$ python3 -q
>>> import numpy as np
>>> np.set_printoptions(precision=1, suppress=True, linewidth=160)
>>> rng = np.random.default_rng(456486)
>>> feats = np.array([[5, -4, -3], [9, -7, 7], [-2, -1, 5], [-5, 9, 5]]) * (rng.random((4, 3)) < 0.3)
>>> feats
array([[5, 0, 0],
       [9, 0, 0],
       [0, 0, 5],
       [0, 0, 5]])
>>> left, sigma, VT = np.linalg.svd(feats)
>>> np.argmax(sigma[:-1] / (sigma[1:] + 1e-6)) + 1
np.int64(2)
>>> other = left[:, :2] @ np.diag(sigma[:2]) @ VT[:2]
>>> np.linalg.matrix_rank(other)
np.int64(2)
>>> other
array([[5., 0., 0.],
       [9., 0., 0.],
       [0., 0., 5.],
       [0., 0., 5.]])
>>> A = np.load("arr.npy")
>>> A
array([[-3, -9, -1, -1, -2, -2, -1, -3, -3],
       [-1, -3,  0, -3,  0, -1, -2,  2,  1],
       [ 3,  9,  3,  0, -3, -1, -1,  0, -2],
       [-3, -9,  1, -3, -1,  2,  3, -3, -2],
       [-3, -9, -2,  2,  0, -2, -3,  0,  1]])
>>> W1 = np.array([[2, 3, 0],
...     [3, 0, 1],
...     [2, 2, 3],
...     [3, 3, 2],
...     [3, 3, 2],
...     [3, 3, 3],
...     [1, 2, 1],
...     [3, 0, 1],
...     [1, 2, 2]])
>>> coef = np.array([3, -1, 1])
>>> H = np.maximum(A @ W1 + coef, 0)
>>> (H > 0).astype(int)
array([[0, 0, 0],
       [0, 0, 0],
       [1, 0, 1],
       [0, 0, 0],
       [0, 0, 0]])
>>> basis = np.array([[1, 1], [2, -1], [1, 1]])
>>> (H @ basis).round(6).argmax(axis=1)
array([0, 0, 0, 0, 0])
>>> f = np.array([2, 0, 0])
>>> print(np.cross(A[3, :3], A[4, :3]))
[27 -9  0]
>>> print(np.polyval(f, A[3]))
[ 18 162   2  18   2   8  18  18   8]
>>> np.convolve(A[3], f)
array([ -6, -18,   2,  -6,  -2,   4,   6,  -6,  -4,   0,   0])
>>> print(np.correlate(A[3], A[4], "full"))
[ -3  -9  10  30  14   3   0  40  67  25  42  24 -27 -31  22  27   6]
>>> mat = np.loadtxt("sample3.csv", delimiter=",")
>>> mat
array([[  1.,  -2.,  -2.,  -1.,  -2.,   1.,  -2.],
       [  2.,  -3.,  -2.,  -1.,   1.,   1.,   1.],
       [  1.,  -1.,  -5.,  -3.,   4.,   1.,   4.],
       [  1.,  -3.,  -8.,  -5.,   1.,   0.,   5.],
       [  0.,  -3.,  -6.,  -2.,  -2.,  -2.,   7.],
       [  2.,  -1.,  -5.,   0.,  -1.,  -3.,  10.],
       [  3.,  -2.,  -4.,   3.,   1.,  -3.,   7.],
       [  3.,  -5.,  -4.,   3.,   0.,   0.,   7.],
       [  1.,  -3.,  -5.,   5.,  -3.,   1.,   7.],
       [  1.,  -5.,  -7.,   6.,   0.,   0.,   9.],
       [ -2.,  -8.,  -7.,   5.,   3.,  -3.,  11.],
       [ -3.,  -8.,  -5.,   5.,   1.,  -3.,   8.],
       [ -1.,  -8.,  -6.,   4.,   0.,  -1.,   5.],
       [  1.,  -6.,  -4.,   6.,  -2.,  -1.,   8.],
       [  2.,  -5.,  -6.,   5.,  -1.,   1.,   5.],
       [  0.,  -8.,  -7.,   2.,  -4.,   1.,   5.],
       [  0.,  -8., -10.,   3.,  -5.,   2.,   7.],
       [ -2.,  -6.,  -9.,   4.,  -6.,   2.,   8.],
       [ -5.,  -6.,  -9.,   2.,  -6.,   5.,   6.],
       [ -4.,  -4., -10.,   4.,  -8.,   7.,   3.],
       [ -1.,  -1., -12.,   1.,  -6.,   8.,   4.],
       [  2.,  -2., -13.,   2.,  -5.,   5.,   7.],
       [  2.,  -4., -13.,   0.,  -4.,   2.,   4.],
       [  5.,  -3., -13.,   2.,  -1.,   0.,   3.],
       [  4.,  -1., -13.,   0.,   1.,   0.,   1.],
       [  7.,  -2., -16.,  -3.,  -1.,  -1.,  -1.],
       [  5.,  -5., -17.,  -5.,   1.,   0.,  -2.],
       [  2.,  -4., -19.,  -6.,   2.,   1.,  -1.],
       [  1.,  -4., -22.,  -3.,   4.,  -1.,   1.],
       [  1.,  -5., -19.,   0.,   2.,   0.,   2.],
       [ -2.,  -8., -18.,  -1.,   0.,   2.,   2.],
       [ -4.,  -9., -18.,   1.,  -2.,   5.,   5.],
       [ -2., -12., -21.,   1.,  -2.,   4.,   7.],
       [  1., -15., -24.,   2.,  -5.,   6.,   6.]])
>>> gram = np.cov(mat, rowvar=False)
>>> np.argwhere(np.triu(np.abs(np.corrcoef(mat.T)) > 0.8, 1))
array([], shape=(0, 2), dtype=int64)
>>> np.linalg.eigvalsh(gram)[::-1]
array([45.9, 25. , 11.9,  5.3,  3.9,  2.5,  1.3])
>>> mat.std(axis=0)
array([2.6, 3.2, 6.1, 3.2, 3. , 2.8, 3.3])
>>> np.argsort(-mat.std(axis=0).round(6), kind="stable")
array([2, 6, 3, 1, 4, 5, 0])
>>> np.round(np.corrcoef(mat.T), 1) + 0
array([[ 1. ,  0.5,  0. , -0.4,  0.4, -0.4, -0.4],
       [ 0.5,  1. ,  0.4, -0.3,  0.2, -0.2, -0.3],
       [ 0. ,  0.4,  1. ,  0.4,  0. , -0.4,  0.4],
       [-0.4, -0.3,  0.4,  1. , -0.4,  0. ,  0.7],
       [ 0.4,  0.2,  0. , -0.4,  1. , -0.7, -0.2],
       [-0.4, -0.2, -0.4,  0. , -0.7,  1. , -0.1],
       [-0.4, -0.3,  0.4,  0.7, -0.2, -0.1,  1. ]])
>>> def softmax(z):
...     e = np.exp(z - z.max(axis=-1, keepdims=True))
...     return e / e.sum(axis=-1, keepdims=True)
... 
>>> softmax(mat).sum(axis=1)
array([1., 1., 1., 1., 1., 1., 1., 1., 1., 1., 1., 1., 1., 1., 1., 1., 1., 1., 1., 1., 1., 1., 1., 1., 1., 1., 1., 1., 1., 1., 1., 1., 1., 1.])
>>> np.round(softmax(mat[3] + -2), 1) + 0
array([0., 0., 0., 0., 0., 0., 1.])
>>> att = mat @ mat.T / np.sqrt(7)
>>> softmax(att).round(6).argmax(axis=1)
array([33, 33, 28, 33, 33, 33, 33, 33, 33, 33, 33, 33, 33, 33, 33, 33, 33, 33, 33, 33, 33, 33, 33, 33, 33, 33, 33, 33, 33, 33, 33, 33, 33, 33])
>>> E = np.array([[0, 0, 0, 0, 0, -5, 0, 0],
...     [0, -5, 0, 0, 0, 0, 0, 0],
...     [2, 0, 0, 0, 0, 0, 0, 0],
...     [0, 0, 0, -4, 0, 0, 0, 0],
...     [0, 0, -1, 0, 0, 0, 0, 0],
...     [0, 0, 0, 0, 0, 0, -4, 0],
...     [0, 0, 0, 0, 0, 0, 0, -5],
...     [0, 0, 0, 0, -1, 0, 0, 0]])
>>> np.sort(np.abs(np.linalg.eigvals(E)))
array([2.4, 2.4, 2.4, 2.4, 2.4, 2.4, 4. , 5. ])
>>> np.round(np.linalg.det(E), 1)
np.float64(4000.0)
>>> lab = rng.permutation(8)
>>> print(lab)
[6 4 1 2 0 7 5 3]
>>> other = E[lab][:, lab]
>>> np.allclose(other, E)
False
>>> lab = rng.permutation(8)
>>> other = E[:, lab] * rng.choice([-1, 1], 8)
>>> other
array([[ 0,  5,  0,  0,  0,  0,  0,  0],
       [ 0,  0,  5,  0,  0,  0,  0,  0],
       [ 0,  0,  0,  0, -2,  0,  0,  0],
       [ 4,  0,  0,  0,  0,  0,  0,  0],
       [ 0,  0,  0,  0,  0, -1,  0,  0],
       [ 0,  0,  0, -4,  0,  0,  0,  0],
       [ 0,  0,  0,  0,  0,  0,  0, -5],
       [ 0,  0,  0,  0,  0,  0,  1,  0]])
>>> left, _, VT = np.linalg.svd(E.T @ other)
>>> left @ VT
array([[ 0.,  0.,  0.,  0., -1.,  0.,  0.,  0.],
       [ 0.,  0., -1.,  0.,  0.,  0.,  0.,  0.],
       [ 0.,  0.,  0.,  0.,  0.,  1.,  0.,  0.],
       [-1.,  0.,  0.,  0.,  0.,  0.,  0.,  0.],
       [ 0.,  0.,  0.,  0.,  0.,  0., -1.,  0.],
       [ 0., -1.,  0.,  0.,  0.,  0.,  0.,  0.],
       [ 0.,  0.,  0.,  1.,  0.,  0.,  0.,  0.],
       [ 0.,  0.,  0.,  0.,  0.,  0.,  0.,  1.]])
>>> (np.linalg.matrix_power((other != 0) + (other.T != 0) + np.eye(8), 8) > 0).astype(int)
array([[1, 1, 1, 1, 1, 1, 0, 0],
       [1, 1, 1, 1, 1, 1, 0, 0],
       [1, 1, 1, 1, 1, 1, 0, 0],
       [1, 1, 1, 1, 1, 1, 0, 0],
       [1, 1, 1, 1, 1, 1, 0, 0],
       [1, 1, 1, 1, 1, 1, 0, 0],
       [0, 0, 0, 0, 0, 0, 1, 1],
       [0, 0, 0, 0, 0, 0, 1, 1]])
>>> print((other != 0).astype(int))
[[0 1 0 0 0 0 0 0]
 [0 0 1 0 0 0 0 0]
 [0 0 0 0 1 0 0 0]
 [1 0 0 0 0 0 0 0]
 [0 0 0 0 0 1 0 0]
 [0 0 0 1 0 0 0 0]
 [0 0 0 0 0 0 0 1]
 [0 0 0 0 0 0 1 0]]
>>> round(float(np.linalg.det(other)), 1)
4000.0
>>> M = np.load("case3.npy")
>>> M.round(1) + 0
array([[ 0.1, -0.1, -0.2],
       [-0.2,  0.4,  0.4],
       [ 0. ,  0. ,  0. ],
       [ 0.4, -1. , -1.4],
       [-0.1,  0.3,  0.4],
       [ 0. , -0.1, -0.1],
       [ 0.2, -0.5, -0.6],
       [ 0.2, -0.4, -0.5],
       [-0.1,  0.2,  0.3],
       [ 0.2, -0.5, -0.6]])
>>> left, sigma, VT = np.linalg.svd(M)
>>> np.argmax(sigma[:-1] / (sigma[1:] + 1e-6)) + 1
np.int64(1)
>>> other = left[:, :1] @ np.diag(sigma[:1]) @ VT[:1]
>>> other.round(1) + 0
array([[ 0.1, -0.1, -0.2],
       [-0.2,  0.4,  0.5],
       [ 0. ,  0. ,  0. ],
       [ 0.4, -1.1, -1.4],
       [-0.1,  0.3,  0.4],
       [ 0. , -0.1, -0.1],
       [ 0.2, -0.5, -0.6],
       [ 0.2, -0.4, -0.5],
       [-0.1,  0.2,  0.3],
       [ 0.2, -0.5, -0.6]])
>>> round(float(np.linalg.norm(M - other) / np.linalg.norm(M)), 1)
0.0
>>> np.linalg.cond(M) > 100
np.True_
>>> [round(float(x), 1) for x in np.linalg.svd(M, compute_uv=False)[:3]]
[2.4, 0.0, 0.0]
>>> np.linalg.matrix_rank(M, rtol=0.1)
np.int64(1)
>>> other = np.array([[-1, 2, 0, 1, 1, 0, 1],
...     [-1, -2, 0, -1, -2, -1, 2],
...     [1, 2, -1, 1, 2, 0, -1]])
>>> m1 = other.T @ other
>>> m1
array([[ 3,  2, -1,  1,  3,  1, -4],
       [ 2, 12, -2,  6, 10,  2, -4],
       [-1, -2,  1, -1, -2,  0,  1],
       [ 1,  6, -1,  3,  5,  1, -2],
       [ 3, 10, -2,  5,  9,  2, -5],
       [ 1,  2,  0,  1,  2,  1, -2],
       [-4, -4,  1, -2, -5, -2,  6]])
>>> evals, V = np.linalg.eigh(m1)
>>> vec = np.array([3, 8, 9, 0, 1, -5, -8])
>>> (np.sign(V[:, -1].round(6)) == np.sign(V[0, -1].round(6))).astype(int)
array([1, 1, 0, 1, 1, 1, 0])
>>> np.round(np.linalg.eigvalsh(m1[1:, 1:]), 1) + 0
array([ 0. ,  0. ,  0. ,  1. ,  4.4, 26.6])
>>> np.round(V * np.maximum(evals, 0) @ V.T, 1) + 0
array([[ 3.,  2., -1.,  1.,  3.,  1., -4.],
       [ 2., 12., -2.,  6., 10.,  2., -4.],
       [-1., -2.,  1., -1., -2.,  0.,  1.],
       [ 1.,  6., -1.,  3.,  5.,  1., -2.],
       [ 3., 10., -2.,  5.,  9.,  2., -5.],
       [ 1.,  2.,  0.,  1.,  2.,  1., -2.],
       [-4., -4.,  1., -2., -5., -2.,  6.]])
>>> vec @ m1 @ vec
np.int64(1460)
